$ python3 -q
>>> import numpy as np
>>> np.set_printoptions(suppress=True, linewidth=160)
>>> E = np.array([[-1.0, 1.0, 4.0], [1.0, -1.0, 4.0], [4.0, 4.0, 14.0]])
>>> E
array([[-1.,  1.,  4.],
       [ 1., -1.,  4.],
       [ 4.,  4., 14.]])
>>> # column 2 is much longer than the rest
>>> theta = np.radians(15)
>>> R = np.eye(3)
>>> R[2, 2] = R[1, 1] = np.cos(theta)
>>> R[2, 1], R[1, 2] = -np.sin(theta), np.sin(theta)
>>> R.round(2)
array([[ 1.  ,  0.  ,  0.  ],
       [ 0.  ,  0.97,  0.26],
       [ 0.  , -0.26,  0.97]])
>>> Y = E @ R.T
>>> round(float(np.linalg.det(R)), 2), np.round(np.trace(R), 2)
(1.0, np.float64(2.93))
>>> np.allclose(np.linalg.norm(E, axis=1), np.linalg.norm(Y, axis=1))
True
>>> np.round(np.abs(Y - E).max(axis=0), 2)
array([0.  , 3.49, 1.51])
>>> O = E.astype(float).copy()
>>> for j in range(3):
...     O[:, j] -= O[:, :j] @ (O[:, :j].T @ O[:, j])
...     O[:, j] /= np.linalg.norm(O[:, j])
... 
>>> print(np.round(O.T @ O, 2) + 0)
[[1. 0. 0.]
 [0. 1. 0.]
 [0. 0. 1.]]
>>> np.round(O.T @ E, 2) + 0
array([[ 4.24,  3.3 , 13.2 ],
       [ 0.  ,  2.67,  4.67],
       [ 0.  ,  0.  ,  5.66]])
>>> O.round(2)
array([[-0.24,  0.67,  0.71],
       [ 0.24, -0.67,  0.71],
       [ 0.94,  0.33,  0.  ]])
>>> Y = np.linalg.inv(E)
>>> Y.round(2)
array([[-0.47,  0.03,  0.12],
       [ 0.03, -0.47,  0.12],
       [ 0.12,  0.12,  0.  ]])
>>> E @ Y
array([[1., 0., 0.],
       [0., 1., 0.],
       [0., 0., 1.]])
>>> round(float(np.linalg.det(E) * np.linalg.det(Y)), 2)
1.0
